% python3 -q
>>> import numpy as np
>>> import numpy.linalg as la
>>> np.set_printoptions(suppress=True, linewidth=140)
>>> rd = lambda a: np.round(a, 2) + 0
>>> X = np.load("case5.npy")
>>> X
array([[0, 0, 8, 1, 2, 4],
       [0, 0, 8, 3, 1, 1],
       [0, 0, 0, 8, 4, 4],
       [0, 0, 0, 0, 5, 6],
       [0, 0, 0, 0, 0, 2],
       [0, 0, 0, 0, 0, 0]])
>>> rng = np.random.default_rng(773068)
>>> z = rng.permutation(6)
>>> z
array([0, 5, 2, 3, 1, 4])
>>> other = X[z][:, z]
>>> rd(la.det(other)), rd(la.det(X[z]))
(np.float64(0.0), np.float64(0.0))
>>> np.diag(other)
array([0, 0, 0, 0, 0, 0])
>>> np.trace(other)
np.int64(0)
>>> other
array([[0, 4, 8, 1, 0, 2],
       [0, 0, 0, 0, 0, 0],
       [0, 4, 0, 8, 0, 4],
       [0, 6, 0, 0, 0, 5],
       [0, 1, 8, 3, 0, 1],
       [0, 2, 0, 0, 0, 0]])
>>> F = -3 * np.eye(2) + np.ones((2, 2))
>>> F
array([[-2.,  1.],
       [ 1., -2.]])
>>> O = F.astype(float).copy()
>>> for j in range(2):
...     O[:, j] -= O[:, :j] @ (O[:, :j].T @ O[:, j])
...     O[:, j] /= la.norm(O[:, j])
... 
>>> rd(O.T @ F)
array([[ 2.24, -1.79],
       [ 0.  ,  1.34]])
>>> rd(O)
array([[-0.89, -0.45],
       [ 0.45, -0.89]])
>>> u = np.array([3, 2, 3, 1, 2, 0])
>>> W0 = 2 * np.eye(6) + np.outer(u, u)
>>> W0
array([[11.,  6.,  9.,  3.,  6.,  0.],
       [ 6.,  6.,  6.,  2.,  4.,  0.],
       [ 9.,  6., 11.,  3.,  6.,  0.],
       [ 3.,  2.,  3.,  3.,  2.,  0.],
       [ 6.,  4.,  6.,  2.,  6.,  0.],
       [ 0.,  0.,  0.,  0.,  0.,  2.]])
>>> z = rng.permutation(6)
>>> z
array([1, 3, 4, 0, 5, 2])
>>> other = W0[z][:, z]
>>> rd(np.sort(np.abs(la.eigvals(other))))
array([ 2.,  2.,  2.,  2.,  2., 29.])
>>> np.diag(other)
array([ 6.,  3.,  6., 11.,  2., 11.])
>>> evals, vecs = la.eigh(W0)
>>> rd(la.svd(W0, compute_uv=False))
array([29.,  2.,  2.,  2.,  2.,  2.])
>>> evals.sum(), np.trace(W0)
(np.float64(39.0), np.float64(39.0))
